$ python3 -q
>>> import numpy as np
>>> from numpy import linalg as LA
>>> np.set_printoptions(precision=2, suppress=True, linewidth=160)
>>> tidy = lambda a: np.round(a, 2) + 0
>>> M = np.load("out18.npy")
>>> M
array([[5, 5, 4],
       [4, 5, 5],
       [5, 4, 5]])
>>> u = np.array([-4, 1, 0])
>>> out = M + np.outer(u, np.eye(3)[0])
>>> LA.matrix_rank(LA.inv(out) - LA.inv(M), tol=1e-8)
np.int64(1)
>>> out
array([[1., 5., 4.],
       [5., 5., 5.],
       [5., 4., 5.]])
>>> q, r_ = LA.qr(M)
>>> tidy(abs(r_[0, 0])), tidy(LA.norm(M[:, 0]))
(np.float64(8.12), np.float64(8.12))
>>> tidy(np.abs(np.diag(r_)))
array([8.12, 1.41, 1.22])
>>> np.allclose(r_.T @ r_, M.T @ M)
True
>>> tidy(q)
array([[-0.62, -0.05, -0.79],
       [-0.49, -0.75,  0.44],
       [-0.62,  0.66,  0.44]])
>>> vec = np.array([-2, 0, 3])
>>> h1 = np.maximum(M @ vec, 0)
>>> M * (h1 > 1e-9)[:, None]
array([[5, 5, 4],
       [4, 5, 5],
       [5, 4, 5]])
>>> np.flatnonzero(h1 > 1e-9)
array([0, 1, 2])
>>> np.maximum(M @ (3 * vec), 0)
array([ 6, 21, 15])
>>> m1 = np.load("case8.npy")
>>> m1
array([[ 1, -4,  0],
       [ 1, -4,  0],
       [ 0,  5, -2],
       [-3,  3, -2]])
>>> LA.matrix_rank(M, rtol=0.1)
np.int64(1)
>>> np.argsort(-LA.norm(M, axis=0).round(6), kind="stable")[:3]
array([0, 1, 2])
>>> LA.cond(M) > 100
np.False_
>>> vec = np.array([2, 1, 2])
>>> y = m1 @ vec
>>> tidy(LA.lstsq(m1, y)[0])
array([2., 1., 2.])
>>> rng = np.random.default_rng(8238)
>>> y = y + 0.05 * rng.normal(size=4)
>>> tidy(y)
array([-1.98, -2.01,  1.01, -6.94])
>>> b, *_ = LA.lstsq(m1, y)
>>> tidy(b)
array([1.99, 1.  , 1.98])
>>> tidy(LA.norm(y - m1 @ b))
np.float64(0.02)
>>> q, vecs = LA.qr(m1[:, :2])[0], LA.qr(m1[:, 2:])[0]
>>> sv = LA.svd(q.T @ vecs, compute_uv=False)
>>> (sv > 0.9).sum()
np.int64(0)
>>> P = m1 @ LA.solve(m1.T @ m1, m1.T)
>>> tidy(P)
array([[0.5, 0.5, 0. , 0. ],
       [0.5, 0.5, 0. , 0. ],
       [0. , 0. , 1. , 0. ],
       [0. , 0. , 0. , 1. ]])
>>> tidy((np.eye(4) - P) @ m1)
array([[0., 0., 0.],
       [0., 0., 0.],
       [0., 0., 0.],
       [0., 0., 0.]])
>>> LA.matrix_rank(np.eye(4) - P)
np.int64(1)
>>> tidy(LA.eigvalsh(P))
array([0., 1., 1., 1.])
>>> np.allclose(P @ P, P)
True
>>> E = np.load("m.npy")
>>> E
array([[4., 1., 0., 0.],
       [0., 4., 1., 0.],
       [0., 0., 4., 1.],
       [0., 0., 0., 4.]])
>>> tidy(LA.det(2 * E)), tidy(LA.det(E))
(np.float64(4096.0), np.float64(256.0))
>>> np.poly(E)
array([   1.,  -16.,   96., -256.,  256.])
>>> np.einsum("ij,ji->", E, E)
np.float64(64.0)
>>> tidy(LA.eigvals(E))
array([4., 4., 4., 4.])
>>> tidy(LA.eigvals(E).sum().real)
np.float64(16.0)
>>> np.einsum("ii->", E)
np.float64(16.0)
>>> out = LA.invert(E)
Traceback (most recent call last):
  File "<python-input-51>", line 1, in <module>
    out = LA.invert(E)
          ^^^^^^^^^
AttributeError: module 'numpy.linalg' has no attribute 'invert'
>>> out = LA.inv(E)
>>> tidy(out)
array([[ 0.25, -0.06,  0.02,  0.  ],
       [ 0.  ,  0.25, -0.06,  0.02],
       [ 0.  ,  0.  ,  0.25, -0.06],
       [ 0.  ,  0.  ,  0.  ,  0.25]])
>>> tidy(LA.slogdet(E)[0])
np.float64(1.0)
>>> E @ out
array([[1., 0., 0., 0.],
       [0., 1., 0., 0.],
       [0., 0., 1., 0.],
       [0., 0., 0., 1.]])
>>> tidy(LA.det(E) * out)
array([[ 64., -16.,   4.,  -1.],
       [  0.,  64., -16.,   4.],
       [  0.,   0.,  64., -16.],
       [  0.,   0.,   0.,  64.]])
>>> tidy(np.sort(LA.eigvals(E)))
array([4., 4., 4., 4.])
>>> LA.matrix_rank(E - E[0, 0] * np.eye(4))
np.int64(3)
>>> np.prod(np.diag(E)), tidy(LA.det(E))
(np.float64(256.0), np.float64(256.0))
>>> [int(LA.matrix_rank(LA.matrix_power(E, p))) for p in range(1, 5)]
[4, 4, 4, 4]
>>> X = np.array([[-0.4, 1.7, 0.5, -0.7, 0.0],
...     [-0.9, 0.3, -0.4, 0.4, 0.5],
...     [0.0, 0.0, 1.7, 2.0, 0.6],
...     [0.9, 0.5, -0.7, 1.0, -0.8]])
>>> X
array([[-0.4,  1.7,  0.5, -0.7,  0. ],
       [-0.9,  0.3, -0.4,  0.4,  0.5],
       [ 0. ,  0. ,  1.7,  2. ,  0.6],
       [ 0.9,  0.5, -0.7,  1. , -0.8]])
>>> th = np.radians(90)
>>> r_ = np.eye(5)
>>> r_[2, 2] = r_[1, 1] = np.cos(th)
>>> r_[2, 1], r_[1, 2] = -np.sin(th), np.sin(th)
>>> tidy(r_)
array([[ 1.,  0.,  0.,  0.,  0.],
       [ 0.,  0.,  1.,  0.,  0.],
       [ 0., -1.,  0.,  0.,  0.],
       [ 0.,  0.,  0.,  1.,  0.],
       [ 0.,  0.,  0.,  0.,  1.]])
>>> out = X @ r_.T
>>> tidy(LA.svd(X, compute_uv=False)), tidy(LA.svd(out, compute_uv=False))
(array([2.72, 2.03, 1.69, 1.14]), array([2.72, 2.03, 1.69, 1.14]))
>>> np.count_nonzero(X)
np.int64(17)
>>> np.abs(X).max()
np.float64(2.0)
>>> tidy(X.sum(axis=0))
array([-0.4,  2.5,  1.1,  2.7,  0.3])
>>> X[4]
Traceback (most recent call last):
  File "<python-input-73>", line 1, in <module>
    X[4]
    ~^^^
IndexError: index 4 is out of bounds for axis 0 with size 4
>>> U, sv, vt = LA.svd(M)
>>> tidy(sv)
array([14.,  1.,  1.])
>>> np.argmax(sv[:-1] / (sv[1:] + 1e-6)) + 1
np.int64(1)
>>> out = U[:, :1] @ np.diag(sv[:1]) @ vt[:1]
>>> tidy(LA.norm(M - out) / LA.norm(M))
np.float64(0.1)
>>> u, r1 = E[1], E[3]
>>> u @ u
np.float64(17.0)
>>> pr = (u @ r1) / (u @ u) * u
>>> pr
array([0., 0., 0., 0.])
>>> r1 - pr
array([0., 0., 0., 4.])
>>> tidy(LA.norm(u + r1) ** 2 + LA.norm(u - r1) ** 2)
np.float64(66.0)
>>> LA.matrix_rank(np.outer(u, r1))
np.int64(1)
